% python3 -q
>>> import numpy as np
>>> from numpy import linalg as LA
>>> np.set_printoptions(precision=1, suppress=True, linewidth=140, legacy="1.25")
>>> B = np.array([[0, 2, 1, 1, 0, 0, 1],
...     [2, 2, 0, 1, 2, 0, 2],
...     [2, 1, 2, 0, 2, 0, 1],
...     [1, 0, 0, 1, 1, 2, 0],
...     [0, 2, 1, 2, 2, 1, 1],
...     [0, 0, 2, 2, 1, 1, 1],
...     [0, 2, 1, 0, 0, 2, 0]])
>>> E = np.tril(B)
>>> print(E)
[[0 0 0 0 0 0 0]
 [2 2 0 0 0 0 0]
 [2 1 2 0 0 0 0]
 [1 0 0 1 0 0 0]
 [0 2 1 2 2 0 0]
 [0 0 2 2 1 1 0]
 [0 2 1 0 0 2 0]]
>>> # triangular, det is the product of the diagonal
>>> U, s, Vh = LA.svd(E)
>>> print(np.argmax(s[:-1] / (s[1:] + 1e-6)) + 1)
6
>>> B = U[:, :6] @ np.diag(s[:6]) @ Vh[:6]
>>> print(B.round(1) + 0)
[[0. 0. 0. 0. 0. 0. 0.]
 [2. 2. 0. 0. 0. 0. 0.]
 [2. 1. 2. 0. 0. 0. 0.]
 [1. 0. 0. 1. 0. 0. 0.]
 [0. 2. 1. 2. 2. 0. 0.]
 [0. 0. 2. 2. 1. 1. 0.]
 [0. 2. 1. 0. 0. 2. 0.]]
>>> print(round(LA.norm(E - B, 2), 1), s[6])
0.0 0.0
>>> print(np.allclose(E[:-1].T @ LA.lstsq(E[:-1].T, E[-1])[0], E[-1]))
False
>>> print(round(np.trace(LA.pinv(E) @ E), 1))
6.0
>>> print(np.unique(E.round(6), axis=0).shape)
(7, 7)
>>> r = LA.matrix_rank(E)
>>> print(r)
6
>>> null = LA.svd(E)[2][r:].T
>>> print(E @ null)
[[0.]
 [0.]
 [0.]
 [0.]
 [0.]
 [0.]
 [0.]]
>>> print(null @ null.T)
[[0. 0. 0. 0. 0. 0. 0.]
 [0. 0. 0. 0. 0. 0. 0.]
 [0. 0. 0. 0. 0. 0. 0.]
 [0. 0. 0. 0. 0. 0. 0.]
 [0. 0. 0. 0. 0. 0. 0.]
 [0. 0. 0. 0. 0. 0. 0.]
 [0. 0. 0. 0. 0. 0. 1.]]
>>> print(LA.matrix_rank(E.T @ E), LA.matrix_rank(E @ E.T))
6 6
>>> print([int(LA.matrix_rank(E[:i])) for i in range(1, len(E) + 1)])
[0, 1, 2, 3, 4, 5, 6]
>>> print([int(LA.matrix_rank(E[:, :j + 1])) for j in range(7)])
[1, 2, 3, 4, 5, 6, 6]
>>> print(null[:, 0] / null[np.abs(null[:, 0]).round(6).argmax(), 0])
[0. 0. 0. 0. 0. 0. 1.]
>>> print(null.shape)
(7, 1)
>>> print([int(LA.matrix_rank(np.delete(E, i, axis=0))) for i in range(7)])
[6, 5, 5, 5, 5, 5, 5]
>>> print(np.allclose(E @ null, 0))
True
>>> m1 = np.load("layer4.npy")
>>> print(m1)
[[ 0  0 -3  1  2 -1 -3 -1 -2]
 [ 0  0 -1  0  0  1  1  1 -1]
 [ 3  1  0  1  0  0 -1  0 -1]
 [-1  0 -1  0  2  2 -2 -1  3]
 [-2  0  0 -2  0 -1  0  1  2]
 [ 1 -1  0 -2  1  0 -1  2  1]
 [ 3 -1  1  2  0  1  0  0 -2]
 [ 1 -1  0  1 -1 -2  0  0  2]
 [ 2  1  1 -3 -2 -1  2 -2  0]]
>>> print(LA.matrix_power(m1, 2))
[[-29   0  -6  -6   6   1  -2   3  13]
 [  0  -5   0   3   2   0  -2   4   2]
 [ -6   0 -13   4  10   0 -12  -1  -2]
 [ -6   3   4 -24  -5  -4   8   1  11]
 [  6   2  10  -5 -14  -6  15  -2  -1]
 [  1   0   0  -4  -6 -13   2  -1   1]
 [ -2  -2 -12   8  15   2 -20   0   1]
 [  3   4  -1   1  -2  -1   0 -12  -2]
 [ 13   2  -2  11  -1   1   1  -2 -28]]
>>> print(np.round(np.abs(LA.eigvals(m1)).max(), 1))
6.9
>>> print(m1 @ m1)
[[-29   0  -6  -6   6   1  -2   3  13]
 [  0  -5   0   3   2   0  -2   4   2]
 [ -6   0 -13   4  10   0 -12  -1  -2]
 [ -6   3   4 -24  -5  -4   8   1  11]
 [  6   2  10  -5 -14  -6  15  -2  -1]
 [  1   0   0  -4  -6 -13   2  -1   1]
 [ -2  -2 -12   8  15   2 -20   0   1]
 [  3   4  -1   1  -2  -1   0 -12  -2]
 [ 13   2  -2  11  -1   1   1  -2 -28]]
>>> print((m1 - m1.T) / 2)
[[ 0.  0. -3.  1.  2. -1. -3. -1. -2.]
 [ 0.  0. -1.  0.  0.  1.  1.  1. -1.]
 [ 3.  1.  0.  1.  0.  0. -1.  0. -1.]
 [-1.  0. -1.  0.  2.  2. -2. -1.  3.]
 [-2.  0.  0. -2.  0. -1.  0.  1.  2.]
 [ 1. -1.  0. -2.  1.  0. -1.  2.  1.]
 [ 3. -1.  1.  2.  0.  1.  0.  0. -2.]
 [ 1. -1.  0.  1. -1. -2.  0.  0.  2.]
 [ 2.  1.  1. -3. -2. -1.  2. -2.  0.]]
>>> print(np.trace(m1))
0
>>> print(np.round(np.sort(np.abs(LA.eigvals(m1))), 1) + 0)
[0.  1.5 1.5 3.5 3.5 4.  4.  6.9 6.9]
>>> print(np.allclose(m1, m1.T))
False
>>> B = m1 / LA.norm(m1, axis=1, keepdims=True)
>>> gram = B @ B.T
>>> print(gram.round(1) + 0)
[[ 1.   0.   0.3  0.2 -0.3 -0.1  0.1 -0.2 -0.5]
 [ 0.   1.   0.  -0.3 -0.2  0.   0.2 -0.5 -0.2]
 [ 0.3  0.   1.  -0.2 -0.7  0.   0.7  0.1  0.1]
 [ 0.2 -0.3 -0.2  1.   0.3  0.2 -0.4 -0.1 -0.4]
 [-0.3 -0.2 -0.7  0.3  1.   0.4 -0.9  0.2  0.1]
 [-0.1  0.   0.   0.2  0.4  1.  -0.1  0.1 -0.1]
 [ 0.1  0.2  0.7 -0.4 -0.9 -0.1  1.   0.   0. ]
 [-0.2 -0.5  0.1 -0.1  0.2  0.1  0.   1.   0.1]
 [-0.5 -0.2  0.1 -0.4  0.1 -0.1  0.   0.1  1. ]]
>>> def softmax(z):
...     e = np.exp(z - z.max(axis=-1, keepdims=True))
...     return e / e.sum(axis=-1, keepdims=True)
... 
>>> print(np.round(softmax(10 * m1[4]), 1) + 0)
[0. 0. 0. 0. 0. 0. 0. 0. 1.]
>>> scores = m1 @ m1.T / np.sqrt(9)
>>> print(softmax(scores).round(6).argmax(axis=1))
[0 1 2 3 4 5 6 7 8]
>>> vec = np.array([-2, 1, 1, 2, -3, -3, -2, -3, 3])
>>> print(vec @ m1 @ vec)
0
>>> print(np.round(LA.eigvals(m1).real, 1) + 0)
[0. 0. 0. 0. 0. 0. 0. 0. 0.]
>>> print(round(float(LA.det(m1)), 1))
-0.0
>>> O = LA.solve(np.eye(9) - m1, np.eye(9) + m1)
>>> print(round(float(LA.det(O)), 1))
1.0
>>> print(np.round(O @ O.T, 1) + 0)
[[1. 0. 0. 0. 0. 0. 0. 0. 0.]
 [0. 1. 0. 0. 0. 0. 0. 0. 0.]
 [0. 0. 1. 0. 0. 0. 0. 0. 0.]
 [0. 0. 0. 1. 0. 0. 0. 0. 0.]
 [0. 0. 0. 0. 1. 0. 0. 0. 0.]
 [0. 0. 0. 0. 0. 1. 0. 0. 0.]
 [0. 0. 0. 0. 0. 0. 1. 0. 0.]
 [0. 0. 0. 0. 0. 0. 0. 1. 0.]
 [0. 0. 0. 0. 0. 0. 0. 0. 1.]]
>>> X = np.load("arr.npy")
>>> print(X)
[[0 1 0 0 0 0 1 0 0 0]
 [1 0 0 0 1 1 1 0 0 0]
 [0 0 0 0 0 0 0 0 0 0]
 [0 0 0 0 1 0 0 0 1 0]
 [0 1 0 1 0 0 0 0 0 0]
 [0 1 0 0 0 0 0 0 0 0]
 [1 1 0 0 0 0 0 1 0 0]
 [0 0 0 0 0 0 1 0 1 0]
 [0 0 0 1 0 0 0 1 0 0]
 [0 0 0 0 0 0 0 0 0 0]]
>>> evals, V = LA.eigh(X)
>>> vec = np.array([-1, 1, 1, 0, -1, 2, -1, 2, 2, -2])
>>> print((np.sign(V[:, -1].round(6)) == np.sign(V[0, -1].round(6))).astype(int))
[1 1 0 1 1 1 1 1 1 0]
>>> print(vec @ X @ vec)
4
>>> print((X != 0).astype(int))
[[0 1 0 0 0 0 1 0 0 0]
 [1 0 0 0 1 1 1 0 0 0]
 [0 0 0 0 0 0 0 0 0 0]
 [0 0 0 0 1 0 0 0 1 0]
 [0 1 0 1 0 0 0 0 0 0]
 [0 1 0 0 0 0 0 0 0 0]
 [1 1 0 0 0 0 0 1 0 0]
 [0 0 0 0 0 0 1 0 1 0]
 [0 0 0 1 0 0 0 1 0 0]
 [0 0 0 0 0 0 0 0 0 0]]
>>> print(np.round(LA.det(X), 1))
0.0
>>> print(np.flatnonzero(LA.matrix_power((X != 0) + (X.T != 0) + np.eye(10), 10)[8]))
[0 1 3 4 5 6 7 8]
>>> print(np.sort(LA.eigvals(X).real))
[-2.1 -1.5 -1.1 -0.4  0.   0.   0.2  1.1  1.5  2.5]
>>> rng = np.random.default_rng(92)
>>> idx = rng.permutation(10)
>>> print(idx)
[6 1 2 4 7 8 0 3 5 9]
>>> B = X[idx][:, idx]
>>> print(np.diag(B))
[0 0 0 0 0 0 0 0 0 0]
>>> print(B)
[[0 1 0 0 1 0 1 0 0 0]
 [1 0 0 1 0 0 1 0 1 0]
 [0 0 0 0 0 0 0 0 0 0]
 [0 1 0 0 0 0 0 1 0 0]
 [1 0 0 0 0 1 0 0 0 0]
 [0 0 0 0 1 0 0 1 0 0]
 [1 1 0 0 0 0 0 0 0 0]
 [0 0 0 1 0 1 0 0 0 0]
 [0 1 0 0 0 0 0 0 0 0]
 [0 0 0 0 0 0 0 0 0 0]]
>>> print(round(LA.det(B), 1), np.round(LA.det(X[idx]), 1))
0.0 0.0
>>> print(np.unique(X.round(6), axis=0).shape)
(9, 10)
>>> print(np.allclose(X[:-1].T @ LA.lstsq(X[:-1].T, X[-1])[0], X[-1]))
True
>>> print(LA.lstsq(X[:-1].T, X[-1])[2])
8
>>> print(round(np.trace(LA.pinv(X) @ X), 1))
8.0
>>> A = np.loadtxt("run12.csv", delimiter=",")
>>> print(A)
[[ -2.   -3.3  10.5   7.   -7.7  -5.8  14.4   8. ]
 [ 13.5  -1.7  -3.4  15.3  19.4  -6.1 -10.8  -9.1]
 [ -3.   -3.6   9.    6.4  -8.4  -6.3  16.7   7.9]
 [ 12.4  -2.3  -6.   15.6  20.4  -4.6  -9.1  -9.8]
 [ -2.   -2.5   8.4   5.9  -7.1  -5.9  15.4   6.7]
 [ -1.3  -4.3   9.4   7.5  -7.3  -5.6  16.    8.1]
 [ 15.7  -0.6  -4.8  17.5  20.7  -3.7 -10.2 -11.6]
 [ 14.8  -0.4  -6.4  15.7  21.8  -4.9  -8.  -10.8]
 [ -4.1  -3.7  11.4   7.8  -9.1  -5.7  14.4   8.9]
 [ 13.1   0.2  -5.3  15.   20.1  -5.4 -11.5 -10.4]
 [ 14.8  -3.1  -5.7  16.2  21.7  -5.5 -10.3 -10.8]
 [ -0.8  -3.1   9.1   7.2  -8.1  -5.4  16.1   8.1]
 [ -2.9  -2.2  10.3   8.8  -7.5  -4.9  12.3   8.2]
 [ 12.7  -0.1  -5.5  16.4  20.7  -4.8 -10.3  -9.7]
 [ -2.6  -4.1  10.8   7.9  -8.5  -4.7  14.    8.5]
 [ -2.2  -4.9   9.4   5.8  -7.9  -4.9  15.5   6.8]
 [ -1.3  -3.8  10.1   7.3  -7.7  -5.1  16.5   7.3]
 [ 15.7  -1.9  -5.5  17.3  22.   -5.2 -11.6 -10.4]
 [ 14.2   0.9  -5.4  16.1  19.5  -5.   -9.7  -9.9]
 [ -2.9  -2.9   8.9   6.9  -7.8  -8.   14.1   6.5]
 [ -5.2  -3.6  10.7   7.4  -8.7  -4.9  15.1   8.4]
 [ -1.2  -3.6   9.4   6.1  -6.9  -5.3  12.9   8.5]
 [ 15.5   0.6  -6.5  13.8  19.9  -5.8  -9.7  -9. ]
 [ 15.6  -2.5  -4.8  15.7  20.6  -3.6  -8.9 -10.2]]
>>> proj = A @ LA.solve(A.T @ A, A.T)
>>> print(np.diag(proj))
[0.2 0.5 0.2 0.4 0.3 0.2 0.6 0.5 0.2 0.2 0.3 0.3 0.4 0.3 0.2 0.3 0.2 0.2 0.3 0.6 0.3 0.4 0.5 0.3]
>>> print(np.round(LA.eigvalsh(proj), 1) + 0)
[0. 0. 0. 0. 0. 0. 0. 0. 0. 0. 0. 0. 0. 0. 0. 0. 1. 1. 1. 1. 1. 1. 1. 1.]
>>> print(np.allclose(proj @ proj, proj))
True
>>> print(proj @ A[:, 2])
[10.5 -3.4  9.  -6.   8.4  9.4 -4.8 -6.4 11.4 -5.3 -5.7  9.1 10.3 -5.5 10.8  9.4 10.1 -5.5 -5.4  8.9 10.7  9.4 -6.5 -4.8]
